$ python -q
>>> import numpy as np
>>> np.set_printoptions(suppress=True, linewidth=200)
>>> Q, _ = np.linalg.qr(np.array([[1.0, 0.8, 0.5, 0.7, 0.5, 1.1, 0.0, -2.4],
...     [0.9, 0.8, -0.3, -1.1, 0.6, -0.7, 0.1, 0.4],
...     [-0.6, -1.6, 0.6, -0.7, 0.0, -1.7, -0.7, -1.2],
...     [-2.7, 0.0, -0.4, 0.8, 0.0, -1.0, 0.9, -0.5],
...     [0.3, -1.3, -0.8, -0.1, -1.0, -0.2, -0.3, 0.5],
...     [-0.4, -0.5, -0.8, 0.0, -1.4, -1.0, 1.0, -0.8],
...     [-1.9, 0.2, -1.1, -1.3, -0.1, -0.2, 0.4, -0.1],
...     [1.0, 0.5, -0.4, 2.7, 0.7, -0.3, -0.6, 0.7]]))
>>> vals = np.array([6, -9, 2, -8, -2, -8, -1, -5])
>>> K = Q @ np.diag(vals) @ Q.T
>>> K.round(2)
array([[-3.25,  1.08,  0.68, -1.23,  0.89, -0.42, -2.93, -0.63],
       [ 1.08, -4.78, -0.58, -1.24,  3.25, -0.97, -0.81,  2.02],
       [ 0.68, -0.58, -5.11,  1.78, -2.55, -2.71,  0.98, -0.47],
       [-1.23, -1.24,  1.78,  0.86,  0.63,  0.12,  3.64, -3.69],
       [ 0.89,  3.25, -2.55,  0.63, -3.69,  1.32,  0.9 ,  1.49],
       [-0.42, -0.97, -2.71,  0.12,  1.32, -3.39,  2.06, -0.25],
       [-2.93, -0.81,  0.98,  3.64,  0.9 ,  2.06, -1.26,  0.84],
       [-0.63,  2.02, -0.47, -3.69,  1.49, -0.25,  0.84, -4.38]])
>>> np.allclose(K @ K.T, K.T @ K)
True
>>> np.round(np.trace(K), 2)
np.float64(-25.0)
>>> x0 = np.array([6, 0, 5, 1, 6, 7, 8, 8])
>>> np.round(K @ np.eye(8)[6], 2)
array([-2.93, -0.81,  0.98,  3.64,  0.9 ,  2.06, -1.26,  0.84])
>>> print(np.round(K @ (2 * x0), 2))
[-86.96  49.43 -99.75  13.27  -1.15 -34.6   14.66 -61.98]
>>> np.round(K @ np.ones(8), 2)
array([-5.81, -2.03, -7.98,  0.87,  2.23, -4.24,  3.4 , -5.08])
>>> np.sign((K @ x0).round(6))
array([-1.,  1., -1.,  1., -1., -1.,  1., -1.])
>>> np.round((K * x0).sum(axis=1), 2)
array([-43.48,  24.72, -49.87,   6.64,  -0.58, -17.3 ,   7.33, -30.99])
>>> A2 = K / np.linalg.norm(K, axis=1, keepdims=True)
>>> G = A2 @ A2.T
>>> (np.abs(G) > 0.9).astype(int)
array([[1, 0, 0, 0, 0, 0, 0, 0],
       [0, 1, 0, 0, 0, 0, 0, 0],
       [0, 0, 1, 0, 0, 0, 0, 0],
       [0, 0, 0, 1, 0, 0, 0, 0],
       [0, 0, 0, 0, 1, 0, 0, 0],
       [0, 0, 0, 0, 0, 1, 0, 0],
       [0, 0, 0, 0, 0, 0, 1, 0],
       [0, 0, 0, 0, 0, 0, 0, 1]])
>>> print(np.round(np.degrees(np.arccos(np.clip(G[2, 5], -1, 1))), 2))
49.38
